$ ipython --no-banner

In [1]: import numpy as np

In [2]: np.set_printoptions(suppress=True, linewidth=120)

In [3]: f = np.array([2, -1, 3, -3])

In [4]: rng = np.random.default_rng(42923)

In [5]: A = np.outer(rng.normal(size=11), f) + 0.05 * rng.normal(size=(11, 4))

In [6]: A.round(2)
Out[6]: 
array([[ 0.43, -0.28,  0.7 , -0.61],
       [-1.49,  0.69, -2.31,  2.27],
       [-1.58,  0.83, -2.44,  2.39],
       [-0.53,  0.38, -0.84,  0.78],
       [-4.95,  2.45, -7.51,  7.54],
       [-0.64,  0.37, -1.06,  1.1 ],
       [ 1.76, -0.94,  2.78, -2.76],
       [-1.48,  0.82, -2.19,  2.24],
       [-1.9 ,  0.85, -2.84,  2.69],
       [-1.63,  0.82, -2.44,  2.32],
       [ 0.49, -0.26,  0.74, -0.67]])

In [7]: vec = np.array([4, -2, -1, -1])

In [8]: target = A @ vec

In [9]: beta, lr = np.zeros(4), 1 / np.linalg.norm(A, 2) ** 2

In [10]: for i in range(8):
    ...:     beta -= lr * A.T @ (A @ beta - target)
    ...:     if i % 2 == 0: print(i, round(np.linalg.norm(A @ beta - target), 2))
    ...: 
0 0.44
2 0.44
4 0.44
6 0.44

In [11]: np.round(np.linalg.cond(A), 2)
Out[11]: np.float64(168.31)

In [12]: vec = np.array([2, -1, -2, 2])

In [13]: target = A @ vec

In [14]: target.round(2)
Out[14]: array([-1.48,  5.5 ,  5.67,  1.81, 17.75,  2.67, -6.63,  5.1 ,  6.4 ,  5.44, -1.57])

In [15]: np.round(np.linalg.pinv(A) @ A, 2) + 0
Out[15]: 
array([[1., 0., 0., 0.],
       [0., 1., 0., 0.],
       [0., 0., 1., 0.],
       [0., 0., 0., 1.]])

In [16]: np.round(np.linalg.lstsq(A, target)[0], 2)
Out[16]: array([ 2., -1., -2.,  2.])

In [17]: target = target + 0.3 * rng.normal(size=11)

In [18]: target.round(2)
Out[18]: array([-1.4 ,  6.11,  5.21,  2.25, 17.66,  2.6 , -6.4 ,  4.89,  6.36,  5.56, -1.5 ])

In [19]: beta, *_ = np.linalg.lstsq(A, target)

In [20]: [round(float(np.linalg.norm(np.linalg.solve(A.T @ A + lam * np.eye(4), A.T @ target))), 2) for lam in (0, 1, 10, 100)]
Out[20]: [4.91, 1.46, 1.41, 1.04]

In [21]: np.round(A.T @ (target - A @ beta), 2) + 0
Out[21]: array([0., 0., 0., 0.])

In [22]: beta.round()
Out[22]: array([ 3., -2., -3.,  1.])

In [23]: beta.round(2)
Out[23]: array([ 2.64, -1.95, -3.43,  1.29])

In [24]: round(float(np.linalg.norm(target - A @ beta)), 2)
Out[24]: 0.92

In [25]: lab = A[:, 2] > np.median(A[:, 2])

In [26]: f = A[lab].mean(axis=0) - A[~lab].mean(axis=0)

In [27]: (((A - A.mean(axis=0)) @ f > 0) == lab).mean()
Out[27]: np.float64(1.0)

In [28]: W0 = np.array([[1, 3, 2, 1, 3], [0, 2, 1, 1, 2], [1, 0, 0, 3, 2]])

In [29]: W0
Out[29]: 
array([[1, 3, 2, 1, 3],
       [0, 2, 1, 1, 2],
       [1, 0, 0, 3, 2]])

In [30]: U, s, VT = np.linalg.svd(W0, full_matrices=False)

In [31]: (s > 1e-8).sum()
Out[31]: np.int64(3)

In [32]: np.round(VT @ VT.T, 2) + 0
Out[32]: 
array([[1., 0., 0.],
       [0., 1., 0.],
       [0., 0., 1.]])

In [33]: np.round(U.T @ W0 @ VT.T, 2) + 0
Out[33]: 
array([[6.28, 0.  , 0.  ],
       [0.  , 2.86, 0.  ],
       [0.  , 0.  , 0.64]])

In [34]: np.allclose(U * s @ VT, W0)
Out[34]: True

In [35]: U.shape, s.shape, VT.shape
Out[35]: ((3, 3), (3,), (3, 5))

In [36]: np.round(np.sqrt((s ** 2).sum()), 2), round(np.linalg.norm(W0), 2)
Out[36]: (np.float64(6.93), np.float64(6.93))

In [37]: np.round(s / s[0], 2)
Out[37]: array([1.  , 0.46, 0.1 ])

In [38]: np.round(U.T @ U, 2) + 0
Out[38]: 
array([[1., 0., 0.],
       [0., 1., 0.],
       [0., 0., 1.]])

In [39]: K = np.array([[7, 4, 0], [6, 4, 4], [3, 1, -5]])

In [40]: vec = np.array([0, 2, 3, 0, 3])

In [41]: np.einsum("ij,j->i", W0, vec)
Out[41]: array([21, 13,  6])

In [42]: rk = np.linalg.matrix_rank(K)

In [43]: rk
Out[43]: np.int64(2)

In [44]: N = np.linalg.svd(K)[2][rk:].T

In [45]: [int(np.linalg.matrix_rank(np.delete(K, i, axis=0))) for i in range(3)]
Out[45]: [2, 2, 2]

In [46]: np.round(N @ N.T, 2)
Out[46]: 
array([[ 0.24, -0.42,  0.06],
       [-0.42,  0.74, -0.11],
       [ 0.06, -0.11,  0.02]])

In [47]: np.round(N[:, 0] / N[np.abs(N[:, 0]).round(6).argmax(), 0], 2)
Out[47]: array([-0.57,  1.  , -0.14])
